$ ipython --no-banner

In [1]: import numpy as np

In [2]: np.set_printoptions(suppress=True, linewidth=160)

In [3]: A = np.loadtxt("m.csv", delimiter=",")

In [4]: A.round(2)
Out[4]: 
array([[-3.46, -1.96, -2.11, -2.19],
       [ 2.08, -4.34, -0.64,  1.21],
       [ 2.77,  1.18, -3.3 , -2.26],
       [-1.04,  0.98, -3.05,  3.7 ]])

In [5]: M2 = np.linalg.inv(A)

In [6]: M2.round(2)
Out[6]: 
array([[-0.14,  0.08,  0.11, -0.04],
       [-0.08, -0.17,  0.05,  0.04],
       [-0.08, -0.03, -0.13, -0.12],
       [-0.09,  0.05, -0.09,  0.15]])

In [7]: round(np.linalg.slogdet(A)[0], 2)
Out[7]: np.float64(-1.0)

In [8]: round(float(np.linalg.cond(A)), 2)
Out[8]: 1.0

In [9]: X = np.loadtxt("layer16.csv", delimiter=",")

In [10]: X
Out[10]: 
array([[  0.,  -3.,  -9.,  -6.,  -9.],
       [  4.,  -5.,  -3.,   8.,   7.],
       [ -6.,   6.,   0., -15., -15.],
       [ -2.,   3.,   3.,  -3.,  -2.]])

In [11]: left, sigma, Vt = np.linalg.svd(X)

In [12]: np.argmax(sigma[:-1] / (sigma[1:] + 1e-6)) + 1
Out[12]: np.int64(2)

In [13]: sigma.round(2) + 0
Out[13]: array([27.87, 12.26,  0.  ,  0.  ])

In [14]: M2 = left[:, :2] @ np.diag(sigma[:2]) @ Vt[:2]

In [15]: round(np.linalg.norm(X - M2) / np.linalg.norm(X), 2)
Out[15]: np.float64(0.0)

In [16]: np.round(np.linalg.norm(X - M2, 2), 2), np.round(sigma[2], 2)
Out[16]: (np.float64(0.0), np.float64(0.0))

In [17]: M2.round(2) + 0
Out[17]: 
array([[  0.,  -3.,  -9.,  -6.,  -9.],
       [  4.,  -5.,  -3.,   8.,   7.],
       [ -6.,   6.,   0., -15., -15.],
       [ -2.,   3.,   3.,  -3.,  -2.]])

In [18]: np.allclose(X[:-1].T @ np.linalg.lstsq(X[:-1].T, X[-1])[0], X[-1])
Out[18]: True

In [19]: np.round(X @ np.linalg.pinv(X) @ X, 2) + 0
Out[19]: 
array([[  0.,  -3.,  -9.,  -6.,  -9.],
       [  4.,  -5.,  -3.,   8.,   7.],
       [ -6.,   6.,   0., -15., -15.],
       [ -2.,   3.,   3.,  -3.,  -2.]])

In [20]: F = np.load("test1.npy")

In [21]: F.round(2)
Out[21]: 
array([[ 0.32,  0.1 ,  0.46, -0.01],
       [ 0.1 ,  0.66, -0.01, -0.46],
       [ 0.46, -0.01,  0.68,  0.09],
       [-0.01, -0.46,  0.09,  0.34]])

In [22]: w1 = np.array([[2, 6], [2, 5], [1, 8], [6, 9]])

In [23]: b = np.array([-3, -3])

In [24]: act = np.maximum(F @ w1 + b, 0)

In [25]: act.round(2)
Out[25]: 
array([[0.  , 3.01],
       [0.  , 0.  ],
       [0.  , 6.  ],
       [0.  , 0.  ]])

In [26]: cent = np.array([[4, 1], [1, 4]])

In [27]: np.round(act @ cent, 2)
Out[27]: 
array([[ 3.01, 12.03],
       [ 0.  ,  0.  ],
       [ 6.  , 23.99],
       [ 0.  ,  0.  ]])

In [28]: th = np.radians(90)

In [29]: Rm = np.eye(4)

In [30]: Rm[1, 1] = Rm[0, 0] = np.cos(th)

In [31]: Rm[1, 0], Rm[0, 1] = -np.sin(th), np.sin(th)

In [32]: Rm.round(2) + 0
Out[32]: 
array([[ 0.,  1.,  0.,  0.],
       [-1.,  0.,  0.,  0.],
       [ 0.,  0.,  1.,  0.],
       [ 0.,  0.,  0.,  1.]])

In [33]: M2 = F @ Rm.T

In [34]: np.round(np.abs(M2 - F).max(axis=0), 2)
Out[34]: array([0.56, 0.76, 0.  , 0.  ])

In [35]: np.round(np.linalg.svd(F, compute_uv=False), 2) + 0, np.round(np.linalg.svd(M2, compute_uv=False), 2) + 0
Out[35]: (array([1., 1., 0., 0.]), array([1., 1., 0., 0.]))

In [36]: rk = np.linalg.matrix_rank(F)

In [37]: rk
Out[37]: np.int64(2)

In [38]: N = np.linalg.svd(F)[2][rk:].T

In [39]: np.linalg.matrix_rank(F.T @ F), np.linalg.matrix_rank(F @ F.T)
Out[39]: (np.int64(2), np.int64(2))

In [40]: [int(np.linalg.matrix_rank(F[:, :j + 1])) for j in range(4)]
Out[40]: [1, 2, 2, 2]

In [41]: np.round(F @ N, 2) + 0
Out[41]: 
array([[0., 0.],
       [0., 0.],
       [0., 0.],
       [0., 0.]])

In [42]: arr = np.array([[-0.8, 1.4, 0.3],
    ...:     [0.2, -0.2, -1.2],
    ...:     [-0.1, 0.1, 2.0],
    ...:     [-0.1, -0.5, 0.6]])

In [43]: hat = arr @ np.linalg.solve(arr.T @ arr, arr.T)

In [44]: hat.round(2)
Out[44]: 
array([[ 0.98, -0.12, -0.06, -0.02],
       [-0.12,  0.25, -0.4 , -0.12],
       [-0.06, -0.4 ,  0.79, -0.06],
       [-0.02, -0.12, -0.06,  0.98]])

In [45]: np.round(hat @ arr[:, 0], 2)
Out[45]: array([-0.8,  0.2, -0.1, -0.1])

In [46]: left, sigma, Vt = np.linalg.svd(hat)

In [47]: sigma.round(2) + 0
Out[47]: array([1., 1., 1., 0.])

In [48]: np.argmax(sigma[:-1] / (sigma[1:] + 1e-6)) + 1
Out[48]: np.int64(3)

In [49]: M2 = left[:, :3] @ np.diag(sigma[:3]) @ Vt[:3]

In [50]: M2.round(2)
Out[50]: 
array([[ 0.98, -0.12, -0.06, -0.02],
       [-0.12,  0.25, -0.4 , -0.12],
       [-0.06, -0.4 ,  0.79, -0.06],
       [-0.02, -0.12, -0.06,  0.98]])

In [51]: round(np.linalg.norm(hat - M2, 2), 2), np.round(sigma[3], 2)
Out[51]: (np.float64(0.0), np.float64(0.0))

In [52]: np.linalg.matrix_rank(hat, rtol=0.05)
Out[52]: np.int64(3)

In [53]: np.round(np.linalg.norm(hat - M2) / np.linalg.norm(hat), 2)
Out[53]: np.float64(0.0)

In [54]: W0 = np.load("case7.npy")

In [55]: W0
Out[55]: 
array([[ -3.33, -17.62,  -3.8 ],
       [  8.78, -15.36,   0.48],
       [ 14.19,  39.66,  -0.15],
       [ -1.44, -23.06,   3.09],
       [ 17.18,  29.13,   5.15],
       [  6.44,   4.24,   7.16],
       [ -2.65,  17.7 ,   5.02],
       [ -3.08,  18.52,  -1.64],
       [ -0.9 ,   7.79,  -1.61],
       [  5.41,   9.38, -12.48],
       [ -8.99,   1.29,  -0.17],
       [  7.38,  22.03,   0.35]])

In [56]: blk = np.stack([W0, 3 * W0, W0[::-1]])

In [57]: (blk @ W0.T).shape
Out[57]: (3, 12, 12)

In [58]: np.round(np.einsum("bij,cij->bc", blk, blk), 2)
Out[58]: 
array([[ 5908.06, 17724.18,   652.97],
       [17724.18, 53172.53,  1958.91],
       [  652.97,  1958.91,  5908.06]])

In [59]: np.round(np.linalg.norm(blk, axis=(1, 2)), 2)
Out[59]: array([ 76.86, 230.59,  76.86])
